In [1]: import numpy as np

In [2]: np.set_printoptions(suppress=True, linewidth=140)

In [3]: rd = lambda a: np.round(a, 1) + 0

In [4]: X, _ = np.linalg.qr(np.array([[0.7, 1.0, -0.3, 1.8],
   ...:     [0.5, 1.6, 0.2, -0.2],
   ...:     [-0.1, -0.6, -1.1, 0.8],
   ...:     [-1.0, 0.3, -0.9, 0.9]]))

In [5]: rd(X)
Out[5]: 
array([[-0.5, -0.3, -0.5,  0.6],
       [-0.4, -0.7,  0. , -0.6],
       [ 0.1,  0.3, -0.8, -0.4],
       [ 0.8, -0.6, -0.2,  0.2]])

In [6]: rd(X @ X.T)
Out[6]: 
array([[1., 0., 0., 0.],
       [0., 1., 0., 0.],
       [0., 0., 1., 0.],
       [0., 0., 0., 1.]])

In [7]: rd(np.linalg.pinv(X))
Out[7]: 
array([[-0.5, -0.4,  0.1,  0.8],
       [-0.3, -0.7,  0.3, -0.6],
       [-0.5,  0. , -0.8, -0.2],
       [ 0.6, -0.6, -0.4,  0.2]])

In [8]: rd(np.abs(np.linalg.eigvals(X)).max())
Out[8]: np.float64(1.0)

In [9]: assert X == X.T
Traceback (most recent call last):
  Cell In[9], line 1
    assert X == X.T
ValueError: The truth value of an array with more than one element is ambiguous. Use a.any() or a.all()


In [10]: rd(np.trace(X))
Out[10]: np.float64(-1.9)

In [11]: proj = np.triu(np.array([[1, 0, 2, 0], [-3, -1, -2, 2], [1, 2, 0, -1], [0, 2, 2, 2]]), 1) + np.eye(4)

In [12]: B = proj @ X @ np.linalg.inv(proj)

In [13]: rd(np.linalg.det(B))
Out[13]: np.float64(-1.0)

In [14]: rd(proj @ X - X @ proj)
Out[14]: 
array([[ 0.2,  0.6, -1.2, -0.8],
       [ 1.4, -1.8,  0.6,  2.7],
       [-0.8,  0.6,  0.7, -1.6],
       [ 0. ,  0. , -2.7,  0.9]])

In [15]: u, r1 = X[2], X[0]

In [16]: rd(u @ u)
Out[16]: np.float64(1.0)

In [17]: rd(u @ r1)
Out[17]: np.float64(0.0)

In [18]: p = (u @ r1) / (u @ u) * u

In [19]: rd(np.outer(u, r1))
Out[19]: 
array([[ 0. ,  0. ,  0. ,  0. ],
       [-0.2, -0.1, -0.1,  0.2],
       [ 0.4,  0.2,  0.4, -0.5],
       [ 0.2,  0.1,  0.2, -0.3]])

In [20]: rd(np.linalg.norm(u + r1) ** 2 + np.linalg.norm(u - r1) ** 2)
Out[20]: np.float64(4.0)

In [21]: B = np.array([[2, 2, 0], [0, 0, 2], [2, 2, 0], [1, 0, 1]])

In [22]: rd(X @ B)
Out[22]: 
array([[-1.4, -2. ,  0.1],
       [-1.3, -0.7, -2. ],
       [-2. , -1.5,  0.2],
       [ 1.2,  1. , -1. ]])

In [23]: rd(np.einsum("ij,ij->i", X, X))
Out[23]: array([1., 1., 1., 1.])

In [24]: np.linalg.matrix_rank(X @ B)
Out[24]: np.int64(3)

In [25]: np.vstack([X, B.T]).shape
Out[25]: (7, 4)

In [26]: F = np.load("out7.npy")

In [27]: rd(F)
Out[27]: 
array([[ 1. , -0.2, -0.1],
       [-0.2, -0.3, -0.9],
       [-0.1, -0.9,  0.3]])

In [28]: vals, vecs = np.linalg.eigvalsh(F)
Traceback (most recent call last):
  Cell In[28], line 1
    vals, vecs = np.linalg.eigvalsh(F)
ValueError: too many values to unpack (expected 2)


In [29]: vals, vecs = np.linalg.eigh(F)

In [30]: rd(np.linalg.eigvalsh(F @ F))
Out[30]: array([1., 1., 1.])

In [31]: rd(vecs @ np.diag(vals) @ vecs.T)
Out[31]: 
array([[ 1. , -0.2, -0.1],
       [-0.2, -0.3, -0.9],
       [-0.1, -0.9,  0.3]])

In [32]: rd(vecs.T @ vecs)
Out[32]: 
array([[1., 0., 0.],
       [0., 1., 0.],
       [0., 0., 1.]])

In [33]: np.unique(vals.round(6) + 0, return_counts=True)[1]
Out[33]: array([1, 2])

In [34]: (vals > 1e-8).sum(), (vals < -1e-8).sum()
Out[34]: (np.int64(2), np.int64(1))

In [35]: vals.sum(), np.trace(F)
Out[35]: (np.float64(1.0), np.float64(1.0))

In [36]: rd(vals)
Out[36]: array([-1.,  1.,  1.])

In [37]: rd(np.linalg.svd(F, compute_uv=False))
Out[37]: array([1., 1., 1.])

In [38]: rd(vecs.T @ F @ vecs)
Out[38]: 
array([[-1.,  0.,  0.],
       [ 0.,  1.,  0.],
       [ 0.,  0.,  1.]])

In [39]: arr = np.load("case16.npy")

In [40]: arr
Out[40]: 
array([[ 17,   3,   1,   1],
       [  0, -37,   1,   0],
       [ -1,   0, -23,  -3],
       [ -3,  -1,  -3,  -3]])

In [41]: proj = np.triu(np.array([[3, 3, 1, 2], [2, 2, 2, 1], [1, 3, 1, 3], [2, 2, 1, 0]]), 1) + np.eye(4)

In [42]: B = proj @ arr @ np.linalg.inv(proj)

In [43]: np.trace(B), np.trace(arr)
Out[43]: (np.float64(-46.0), np.int64(-46))

In [44]: proj @ arr - arr @ proj
Out[44]: 
array([[  -7., -164.,  -49.,  -49.],
       [  -5.,   -1.,   25.,   25.],
       [  -9.,    0.,   -8.,   62.],
       [   0.,    9.,    5.,   16.]])

In [45]: np.linalg.matrix_rank(B)
Out[45]: np.int64(4)

In [46]: (arr + arr.T) / 2
Out[46]: 
array([[ 17. ,   1.5,   0. ,  -1. ],
       [  1.5, -37. ,   0.5,  -0.5],
       [  0. ,   0.5, -23. ,  -3. ],
       [ -1. ,  -0.5,  -3. ,  -3. ]])

In [47]: np.allclose(arr @ arr.T, arr.T @ arr)
Out[47]: False

In [48]: rd(np.linalg.det(arr))
Out[48]: np.float64(-35488.0)

In [49]: np.trace(arr)
Out[49]: np.int64(-46)

In [50]: assert arr == arr.T
Traceback (most recent call last):
  Cell In[50], line 1
    assert arr == arr.T
ValueError: The truth value of an array with more than one element is ambiguous. Use a.any() or a.all()


In [51]: B = np.array([[-1, 5, 2], [1, 5, 2]])

In [52]: C = np.kron(B, arr)

In [53]: rd(np.linalg.norm(C, 2)), rd(np.linalg.norm(B, 2) * np.linalg.norm(arr, 2))
Out[53]: (np.float64(283.2), np.float64(283.2))

In [54]: C.shape
Out[54]: (8, 12)

In [55]: C
Out[55]: 
array([[ -17,   -3,   -1,   -1,   85,   15,    5,    5,   34,    6,    2,    2],
       [   0,   37,   -1,    0,    0, -185,    5,    0,    0,  -74,    2,    0],
       [   1,    0,   23,    3,   -5,    0, -115,  -15,   -2,    0,  -46,   -6],
       [   3,    1,    3,    3,  -15,   -5,  -15,  -15,   -6,   -2,   -6,   -6],
       [  17,    3,    1,    1,   85,   15,    5,    5,   34,    6,    2,    2],
       [   0,  -37,    1,    0,    0, -185,    5,    0,    0,  -74,    2,    0],
       [  -1,    0,  -23,   -3,   -5,    0, -115,  -15,   -2,    0,  -46,   -6],
       [  -3,   -1,   -3,   -3,  -15,   -5,  -15,  -15,   -6,   -2,   -6,   -6]])

In [56]: ang = np.radians(36)

In [57]: R = np.eye(12)

In [58]: R[10, 10] = R[1, 1] = np.cos(ang)

In [59]: R[10, 1], R[1, 10] = -np.sin(ang), np.sin(ang)

In [60]: rd(R)
Out[60]: 
array([[ 1. ,  0. ,  0. ,  0. ,  0. ,  0. ,  0. ,  0. ,  0. ,  0. ,  0. ,  0. ],
       [ 0. ,  0.8,  0. ,  0. ,  0. ,  0. ,  0. ,  0. ,  0. ,  0. ,  0.6,  0. ],
       [ 0. ,  0. ,  1. ,  0. ,  0. ,  0. ,  0. ,  0. ,  0. ,  0. ,  0. ,  0. ],
       [ 0. ,  0. ,  0. ,  1. ,  0. ,  0. ,  0. ,  0. ,  0. ,  0. ,  0. ,  0. ],
       [ 0. ,  0. ,  0. ,  0. ,  1. ,  0. ,  0. ,  0. ,  0. ,  0. ,  0. ,  0. ],
       [ 0. ,  0. ,  0. ,  0. ,  0. ,  1. ,  0. ,  0. ,  0. ,  0. ,  0. ,  0. ],
       [ 0. ,  0. ,  0. ,  0. ,  0. ,  0. ,  1. ,  0. ,  0. ,  0. ,  0. ,  0. ],
       [ 0. ,  0. ,  0. ,  0. ,  0. ,  0. ,  0. ,  1. ,  0. ,  0. ,  0. ,  0. ],
       [ 0. ,  0. ,  0. ,  0. ,  0. ,  0. ,  0. ,  0. ,  1. ,  0. ,  0. ,  0. ],
       [ 0. ,  0. ,  0. ,  0. ,  0. ,  0. ,  0. ,  0. ,  0. ,  1. ,  0. ,  0. ],
       [ 0. , -0.6,  0. ,  0. ,  0. ,  0. ,  0. ,  0. ,  0. ,  0. ,  0.8,  0. ],
       [ 0. ,  0. ,  0. ,  0. ,  0. ,  0. ,  0. ,  0. ,  0. ,  0. ,  0. ,  1. ]])

In [61]: B = C @ R.T

In [62]: rd(np.linalg.svd(C, compute_uv=False)), rd(np.linalg.svd(B, compute_uv=False))
Out[62]: 
(array([283.2, 180.5, 129. ,  52.6,  33.5,  23.9,  18.1,   3.4]),
 array([283.2, 180.5, 129. ,  52.6,  33.5,  23.9,  18.1,   3.4]))

In [63]: np.allclose(np.linalg.norm(C, axis=1), np.linalg.norm(B, axis=1))
Out[63]: True

In [64]: rd(np.abs(B - C).max(axis=0))
Out[64]: array([ 0. , 27. ,  0. ,  0. ,  0. ,  0. ,  0. ,  0. ,  0. ,  0. , 22.1,  0. ])
